$ python3 -q
>>> import numpy as np
>>> import numpy.linalg as la
>>> np.set_printoptions(suppress=True, linewidth=100)
>>> def rnd(a):
...     return np.round(a, 2) + 0
... 
>>> data = np.load("sample0.npy")
>>> print(data)
[[ -2  -4  -2 -12   0  -4  -6]
 [ -2   0  -2  -4   0   0  -2]
 [ -3  -5  -3 -16   0  -5  -8]
 [  2   4   2  12   0   4   6]]
>>> # looks like rank 2
>>> U, sv, vt = la.svd(data)
>>> V = vt[:(sv > 1e-8).sum()]
>>> rng = np.random.default_rng(65593)
>>> x = data[2] + 4 * data[3] + rng.integers(2) * np.eye(7)[2]
>>> print(x)
[ 5. 11.  5. 32.  0. 11. 16.]
>>> print(la.matrix_rank(np.vstack([data, x])))
2
>>> print(rnd(V.T @ V))
[[ 0.29 -0.21  0.29  0.17  0.   -0.21  0.08]
 [-0.21  0.29 -0.21  0.17  0.    0.29  0.08]
 [ 0.29 -0.21  0.29  0.17  0.   -0.21  0.08]
 [ 0.17  0.17  0.17  0.67  0.    0.17  0.33]
 [ 0.    0.    0.    0.    0.    0.    0.  ]
 [-0.21  0.29 -0.21  0.17  0.    0.29  0.08]
 [ 0.08  0.08  0.08  0.33  0.    0.08  0.17]]
>>> w1 = np.array([[-2, -1, 0, -1, 3, 0],
...     [-1, 0, -3, 1, -3, -2],
...     [-1, -3, -2, -1, -1, 2],
...     [-1, -3, -1, 0, -2, 1],
...     [-2, 1, -3, 2, 1, 2],
...     [-2, 0, 2, 2, -2, 3],
...     [-2, 1, -2, 1, -1, 1]])
>>> coef = np.array([-2, 2, -5, -1, 2, 0])
>>> H = np.maximum(data @ w1 + coef, 0)
>>> print((H > 0).astype(int))
[[1 1 1 0 1 0]
 [1 1 1 1 1 0]
 [1 1 1 0 1 0]
 [0 0 0 1 0 1]]
>>> basis = np.array([[1, 2, -2],
...     [0, -2, -3],
...     [3, 2, 2],
...     [2, 3, 0],
...     [2, 3, 1],
...     [-2, 2, -3]])
>>> print(w1 @ basis)
[[  2   4  10]
 [-10 -18  -1]
 [-15  -2   0]
 [-10  -2   4]
 [ -9   1 -10]
 [ -2   6  -3]
 [-10  -8  -7]]
>>> print(rnd(la.norm(data, 2) / la.norm(data)))
1.0
>>> print(la.matrix_rank(data, rtol=0.1))
1
>>> print([round(float(x), 2) for x in la.svd(data, compute_uv=False)[:3]])
[29.14, 2.58, 0.0]
